$ python -q
>>> import numpy as np
>>> np.set_printoptions(suppress=True, linewidth=120)
>>> X = np.load("block5.npy")
>>> X
array([[ 2,  0,  2,  1,  1,  0,  1],
       [ 0,  2,  2,  1,  0,  1,  1],
       [ 0,  2,  0,  0,  1,  2,  2],
       [ 2,  8, 10,  5,  1,  4,  5]])
>>> rk = np.linalg.matrix_rank(X)
>>> rk
np.int64(3)
>>> null = np.linalg.svd(X)[2][rk:].T
>>> [int(np.linalg.matrix_rank(X[:, :j + 1])) for j in range(7)]
[1, 2, 3, 3, 3, 3, 3]
>>> np.round(X @ null, 2) + 0
array([[0., 0., 0., 0.],
       [0., 0., 0., 0.],
       [0., 0., 0., 0.],
       [0., 0., 0., 0.]])
>>> X[3] @ X[2]
np.int64(35)
>>> np.round(np.linalg.norm(X, axis=0), 2)
array([ 2.83,  8.49, 10.39,  5.2 ,  1.73,  4.58,  5.57])
>>> round(float(np.linalg.norm(X, 1)), 2), np.round(np.linalg.norm(X, np.inf), 2)
(14.0, np.float64(35.0))
>>> np.round(np.linalg.norm(X) ** 2 / np.linalg.norm(X, 2) ** 2, 2)
np.float64(1.05)
>>> np.round(np.linalg.norm(X, axis=1), 2)
array([ 3.32,  3.32,  3.61, 15.33])
>>> np.round(np.linalg.norm(X, 2), 2)
np.float64(16.01)
>>> K = np.load("sample12.npy")
>>> K
array([[5., 1., 0., 0., 0., 0.],
       [0., 5., 1., 0., 0., 0.],
       [0., 0., 5., 1., 0., 0.],
       [0., 0., 0., 5., 1., 0.],
       [0., 0., 0., 0., 5., 1.],
       [0., 0., 0., 0., 0., 5.]])
>>> f, g = K[0], K[2]
>>> f @ f
np.float64(26.0)
>>> f @ g
np.float64(0.0)
>>> pr = (f @ g) / (f @ f) * f
>>> (g - pr) @ f
np.float64(0.0)
>>> np.linalg.matrix_rank(np.outer(f, g))
np.int64(1)
>>> round(float(np.linalg.norm(f + g) ** 2 + np.linalg.norm(f - g) ** 2), 2)
104.0
>>> pr
array([0., 0., 0., 0., 0., 0.])
>>> q, evecs = np.linalg.qr(K[:, :4])[0], np.linalg.qr(K[:, 4:])[0]
>>> sigma = np.linalg.svd(q.T @ evecs, compute_uv=False)
>>> (sigma > 0.9).sum()
np.int64(0)
>>> np.round(np.degrees(np.arccos(sigma.clip(0, 1))), 2)
array([78.47, 90.  ])
>>> round(float(np.linalg.norm(q @ q.T - evecs @ evecs.T, 2)), 2)
1.0
>>> F = np.loadtxt("out14.csv", delimiter=",")
>>> F.round(2)
array([[ 0.77, -0.38, -0.38, -0.23, -0.08, -0.23],
       [-0.38,  0.36, -0.64, -0.38, -0.13, -0.38],
       [-0.38, -0.64,  0.36, -0.38, -0.13, -0.38],
       [-0.23, -0.38, -0.38,  0.77, -0.08, -0.23],
       [-0.08, -0.13, -0.13, -0.08,  0.97, -0.08],
       [-0.23, -0.38, -0.38, -0.23, -0.08,  0.77]])
>>> rng = np.random.default_rng(847)
>>> out = F + rng.integers(-2, 3, (6, 1)) @ rng.integers(-2, 3, (1, 6))
>>> out.round(2)
array([[ 1.77,  0.62, -1.38,  1.77,  0.92,  0.77],
       [ 0.62,  1.36, -1.64,  1.62,  0.87,  0.62],
       [-2.38, -2.64,  2.36, -4.38, -2.13, -2.38],
       [-1.23, -1.38,  0.62, -1.23, -1.08, -1.23],
       [ 0.92,  0.87, -1.13,  1.92,  1.97,  0.92],
       [ 1.77,  1.62, -2.38,  3.77,  1.92,  2.77]])
>>> np.round(out - F, 2)
array([[ 1.,  1., -1.,  2.,  1.,  1.],
       [ 1.,  1., -1.,  2.,  1.,  1.],
       [-2., -2.,  2., -4., -2., -2.],
       [-1., -1.,  1., -2., -1., -1.],
       [ 1.,  1., -1.,  2.,  1.,  1.],
       [ 2.,  2., -2.,  4.,  2.,  2.]])
>>> np.linalg.matrix_rank(out - F, tol=1e-8)
np.int64(1)
>>> np.abs(out - F).sum(axis=1)
array([ 7.,  7., 14.,  7.,  7., 14.])
>>> X.mean(axis=0)
array([1.  , 3.  , 3.5 , 1.75, 0.75, 1.75, 2.25])
>>> np.diff(X, axis=0)
array([[-2,  2,  0,  0, -1,  1,  0],
       [ 0,  0, -2, -1,  1,  1,  1],
       [ 2,  6, 10,  5,  0,  2,  3]])
>>> np.round(np.linalg.svd(X, compute_uv=False), 2) + 0
array([16.01,  3.06,  2.11,  0.  ])
>>> round(np.linalg.norm(X), 2)
np.float64(16.43)
>>> X.sum(axis=1)
array([ 7,  7,  7, 35])
>>> np.linalg.matrix_rank(X)
np.int64(3)
>>> np.count_nonzero(X)
np.int64(21)
>>> np.unravel_index(np.abs(X).argmax(), X.shape)
(np.int64(3), np.int64(2))
>>> w, evecs = np.linalg.eigh(F)
>>> x = np.array([5, 1, 5, 5, 3, 3])
>>> np.round(np.linalg.eigvalsh(F[1:, 1:]), 2)
array([-0.77,  1.  ,  1.  ,  1.  ,  1.  ])
>>> feats = np.load("arr.npy")
>>> feats
array([[ 9.06,  6.57,  3.24,  3.34, 10.62],
       [ 9.93,  5.48,  6.7 ,  3.24,  9.68],
       [10.65,  5.55,  5.61,  5.07,  8.91],
       [ 9.44,  6.83,  4.7 ,  5.12,  9.08],
       [ 9.63,  4.55,  4.22,  6.25, 10.14],
       [ 9.54,  4.4 ,  4.34,  4.98, 10.93],
       [ 9.15,  4.67,  4.47,  6.8 ,  7.84],
       [10.02,  3.85,  4.95,  4.17, 10.02],
       [11.12,  3.91,  4.43,  4.87,  8.41],
       [10.02,  6.27,  4.57,  3.92, 12.05],
       [10.49,  4.82,  4.3 ,  5.06, 10.33],
       [ 9.26,  6.46,  5.44,  4.4 ,  7.83],
       [10.43,  3.25,  5.97,  5.27, 11.78],
       [12.04,  3.44,  6.79,  4.01,  7.55],
       [10.32,  2.49,  5.12,  5.42, 10.28],
       [ 9.94,  4.17,  4.17,  3.69,  8.77],
       [11.  ,  6.57,  5.38,  4.43, 11.26],
       [10.24,  5.41,  3.47,  3.74,  9.17],
       [ 9.97,  3.78,  5.02,  4.84, 10.39],
       [ 9.8 ,  3.56,  5.35,  4.73,  9.89],
       [10.23,  4.96,  5.66,  4.64, 10.26],
       [11.67,  4.72,  4.74,  4.89,  9.18],
       [10.91,  5.18,  5.68,  4.9 ,  9.04],
       [11.6 ,  5.59,  5.33,  6.  , 10.41],
       [10.62,  3.49,  4.84,  6.12, 10.21],
       [10.24,  5.98,  5.99,  5.95, 11.43],
       [ 8.57,  5.92,  4.81,  5.63,  9.87],
       [10.39,  5.13,  6.08,  5.31, 10.71],
       [ 8.29,  6.04,  5.52,  5.66, 10.12],
       [ 7.91,  4.68,  6.29,  4.16,  8.23],
       [ 8.3 ,  4.48,  6.64,  6.7 , 10.54],
       [ 9.68,  3.86,  6.06,  5.8 , 10.02],
       [ 8.85,  5.69,  4.59,  5.76, 10.86]])
>>> G = np.cov(feats, rowvar=False)
>>> np.round(np.linalg.eigvalsh(G)[::-1], 2)
array([1.52, 1.29, 1.  , 0.71, 0.57])
>>> G.round(2)
array([[ 0.96, -0.27,  0.05, -0.14, -0.05],
       [-0.27,  1.23, -0.16, -0.16,  0.12],
       [ 0.05, -0.16,  0.77,  0.1 , -0.05],
       [-0.14, -0.16,  0.1 ,  0.84,  0.16],
       [-0.05,  0.12, -0.05,  0.16,  1.28]])
>>> np.round(np.polyfit(feats[:, 0], feats[:, 3], 1), 2)
array([-0.15,  6.47])
>>> np.round(np.corrcoef(feats.T), 2)
array([[ 1.  , -0.25,  0.05, -0.16, -0.04],
       [-0.25,  1.  , -0.16, -0.16,  0.1 ],
       [ 0.05, -0.16,  1.  ,  0.12, -0.05],
       [-0.16, -0.16,  0.12,  1.  ,  0.16],
       [-0.04,  0.1 , -0.05,  0.16,  1.  ]])
>>> np.argsort(-feats.std(axis=0).round(6), kind="stable")
array([4, 1, 0, 3, 2])
>>> np.median(feats, axis=0)
array([10.02,  4.82,  5.12,  4.98, 10.12])
>>> W0 = np.load("case5.npy")
>>> W0
array([[ 1,  1,  0,  0,  0,  0],
       [-2,  0,  0,  0,  0,  0],
       [-1,  1,  0,  0,  0,  0],
       [ 0,  0,  1,  1,  0,  0],
       [ 0,  0, -2,  0,  0,  0],
       [ 0,  0, -1,  1,  0,  0],
       [ 0,  0,  0,  0,  1,  1],
       [ 0,  0,  0,  0, -2,  0],
       [ 0,  0,  0,  0, -1,  1]])
>>> hat = W0 @ np.linalg.solve(W0.T @ W0, W0.T)
>>> hat.round(2)
array([[ 0.67, -0.33,  0.33,  0.  ,  0.  ,  0.  ,  0.  ,  0.  ,  0.  ],
       [-0.33,  0.67,  0.33,  0.  ,  0.  ,  0.  ,  0.  ,  0.  ,  0.  ],
       [ 0.33,  0.33,  0.67,  0.  ,  0.  ,  0.  ,  0.  ,  0.  ,  0.  ],
       [ 0.  ,  0.  ,  0.  ,  0.67, -0.33,  0.33,  0.  ,  0.  ,  0.  ],
       [ 0.  ,  0.  ,  0.  , -0.33,  0.67,  0.33,  0.  ,  0.  ,  0.  ],
       [ 0.  ,  0.  ,  0.  ,  0.33,  0.33,  0.67,  0.  ,  0.  ,  0.  ],
       [ 0.  ,  0.  ,  0.  ,  0.  ,  0.  ,  0.  ,  0.67, -0.33,  0.33],
       [ 0.  ,  0.  ,  0.  ,  0.  ,  0.  ,  0.  , -0.33,  0.67,  0.33],
       [ 0.  ,  0.  ,  0.  ,  0.  ,  0.  ,  0.  ,  0.33,  0.33,  0.67]])
>>> np.round(np.diag(hat), 2)
array([0.67, 0.67, 0.67, 0.67, 0.67, 0.67, 0.67, 0.67, 0.67])
>>> np.round(hat @ W0[:, 2], 2)
array([ 0.,  0.,  0.,  1., -2., -1.,  0.,  0.,  0.])
>>> np.trace(hat)
np.float64(6.0)
>>> data = np.load("m.npy")
>>> data
array([[1, 0, 0, 0, 0],
       [2, 2, 0, 0, 0],
       [2, 0, 0, 0, 0],
       [0, 1, 1, 2, 0],
       [1, 1, 2, 1, 0]])
>>> G = data.T @ data
>>> (data @ data.T).shape
(5, 5)
>>> G
array([[10,  5,  2,  1,  0],
       [ 5,  6,  3,  3,  0],
       [ 2,  3,  5,  4,  0],
       [ 1,  3,  4,  5,  0],
       [ 0,  0,  0,  0,  0]])
>>> np.diag(G)
array([10,  6,  5,  5,  0])
>>> np.round(np.linalg.svd(data, compute_uv=False) ** 2, 2)
array([16.  ,  7.36,  1.79,  0.85,  0.  ])
>>> np.linalg.matrix_rank(G)
np.int64(4)
>>> arr = np.load("layer6.npy")
>>> arr
array([[0, 0, 0, 0, 0, 0],
       [0, 3, 0, 0, 0, 0],
       [0, 0, 4, 0, 0, 0],
       [0, 0, 0, 2, 0, 0],
       [0, 0, 0, 0, 1, 0],
       [0, 0, 0, 0, 0, 2]])
>>> left, sigma, VT = np.linalg.svd(arr)
>>> sigma
array([4., 3., 2., 2., 1., 0.])
>>> out = left[:, :5] @ np.diag(sigma[:5]) @ VT[:5]
>>> np.abs(arr - out).max()
np.float64(0.0)
>>> np.round(np.linalg.norm(arr - out, 2), 2), sigma[5]
(np.float64(0.0), np.float64(0.0))
>>> out
array([[0., 0., 0., 0., 0., 0.],
       [0., 3., 0., 0., 0., 0.],
       [0., 0., 4., 0., 0., 0.],
       [0., 0., 0., 2., 0., 0.],
       [0., 0., 0., 0., 1., 0.],
       [0., 0., 0., 0., 0., 2.]])
>>> np.round(np.linalg.svd(arr, compute_uv=False), 2)
array([4., 3., 2., 2., 1., 0.])
>>> arr.sum(axis=1)
array([0, 3, 4, 2, 1, 2])
>>> np.unravel_index(np.abs(arr).argmax(), arr.shape)
(np.int64(2), np.int64(2))
>>> arr - arr[0]
array([[0, 0, 0, 0, 0, 0],
       [0, 3, 0, 0, 0, 0],
       [0, 0, 4, 0, 0, 0],
       [0, 0, 0, 2, 0, 0],
       [0, 0, 0, 0, 1, 0],
       [0, 0, 0, 0, 0, 2]])
>>> round(np.linalg.norm(arr), 2)
np.float64(5.83)
>>> np.abs(arr).max()
np.int64(4)
>>> np.count_nonzero(arr)
np.int64(5)
>>> arr.sum(axis=0)
array([0, 3, 4, 2, 1, 2])
>>> mat = np.array([[2, 2, 3], [0, 0, 2], [0, 2, 2]])
>>> mat
array([[2, 2, 3],
       [0, 0, 2],
       [0, 2, 2]])
>>> f = np.array([-1, 2, 0])
>>> out = mat + np.outer(f, np.eye(3)[2])
>>> out
array([[2., 2., 2.],
       [0., 0., 4.],
       [0., 2., 2.]])
>>> q, Rm = np.linalg.qr(mat)
>>> abs(Rm[0, 0]), round(np.linalg.norm(mat[:, 0]), 2)
(np.float64(2.0), np.float64(2.0))
>>> q
array([[ 1.,  0.,  0.],
       [-0.,  0., -1.],
       [-0., -1.,  0.]])
>>> q @ Rm
array([[2., 2., 3.],
       [0., 0., 2.],
       [0., 2., 2.]])
>>> q.shape, Rm.shape
((3, 3), (3, 3))
>>> hat = np.triu(np.array([[1, -1, -3], [1, -1, -1], [3, -1, 3]]), 1) + np.eye(3)
>>> out = hat @ mat @ np.linalg.inv(hat)
>>> out
array([[ 2., -2., -1.],
       [ 0., -2., -2.],
       [ 0.,  2.,  4.]])
>>> np.trace(out), np.trace(mat)
(np.float64(4.0), np.int64(4))
>>> hat @ mat - mat @ hat
array([[ 0., -4.,  0.],
       [ 0., -2., -2.],
       [ 0.,  0.,  2.]])
>>> round(float(np.linalg.det(out)), 2)
-8.0
